$ python -q
>>> import numpy as np
>>> np.set_printoptions(suppress=True, linewidth=140)
>>> arr = np.array([[0, 0, 0, 1], [1, 0, 0, 0], [0, 0, 1, 0], [0, 1, 0, 0]])
>>> rng = np.random.default_rng(821931)
>>> labels = rng.permutation(4)
>>> other = arr[:, labels] * rng.choice([-1, 1], 4)
>>> print(other)
[[ 0  0  1  0]
 [ 0  0  0 -1]
 [ 0  1  0  0]
 [-1  0  0  0]]
>>> left, _, vt = np.linalg.svd(arr.T @ other)
>>> print(np.round(np.linalg.lstsq(arr, other)[0], 2))
[[ 0.  0.  0. -1.]
 [-1.  0.  0.  0.]
 [ 0.  1.  0.  0.]
 [ 0.  0.  1.  0.]]
>>> print(labels)
[1 2 3 0]
>>> W1 = np.array([[2, 0, 0, 3], [3, 2, 4, 1], [5, 0, 4, 0], [0, 4, 0, 3]])
>>> c = np.array([-7, 5, 5, 6])
>>> H = np.maximum(other @ W1 + c, 0)
>>> print(np.linalg.matrix_rank(H))
3
>>> print((H > 0).astype(int))
[[0 1 1 1]
 [0 1 1 1]
 [0 1 1 1]
 [0 1 1 1]]
>>> cent = np.array([[0, 0], [0, 0], [2, 1], [0, 2]])
>>> print(W1 @ cent)
[[0 6]
 [8 6]
 [8 4]
 [0 6]]
>>> print((H @ cent).round(6).argmax(axis=1))
[1 1 1 1]
>>> F = np.array([[17, -2, -5, 0, -1, -3],
...     [-7, -19, 4, 2, -3, 0],
...     [6, 7, 17, -1, 3, 4],
...     [9, -7, -4, 21, 7, 7],
...     [-3, -3, -1, 1, -4, -6],
...     [-1, -7, 2, -1, -7, 22]])
>>> labels = rng.permutation(6)
>>> other = F[:, labels] * rng.choice([-1, 1], 6)
>>> print(other)
[[ -1   3  -5  -2   0  17]
 [ -3   0   4 -19   2  -7]
 [  3  -4  17   7  -1   6]
 [  7  -7  -4  -7  21   9]
 [ -4   6  -1  -3   1  -3]
 [ -7 -22   2  -7  -1  -1]]
>>> left, _, vt = np.linalg.svd(F.T @ other)
>>> print(np.round(np.linalg.lstsq(F, other)[0], 2) + 0)
[[ 0.  0.  0.  0.  0.  1.]
 [ 0.  0.  0.  1.  0.  0.]
 [ 0.  0.  1.  0.  0.  0.]
 [ 0.  0.  0.  0.  1.  0.]
 [ 1.  0.  0.  0.  0.  0.]
 [ 0. -1.  0.  0.  0.  0.]]
>>> print(labels)
[4 5 2 1 3 0]
>>> x0 = np.array([1, 3, 2, 0, 1, 1])
>>> target = F @ x0
>>> print(target)
[ -3 -59  68  -6 -24  -3]
>>> print(np.round(np.linalg.solve(F, target), 2) + 0)
[1. 3. 2. 0. 1. 1.]
>>> print(np.round(np.linalg.solve(F, target + F[:, 0]), 2) + 0)
[2. 3. 2. 0. 1. 1.]
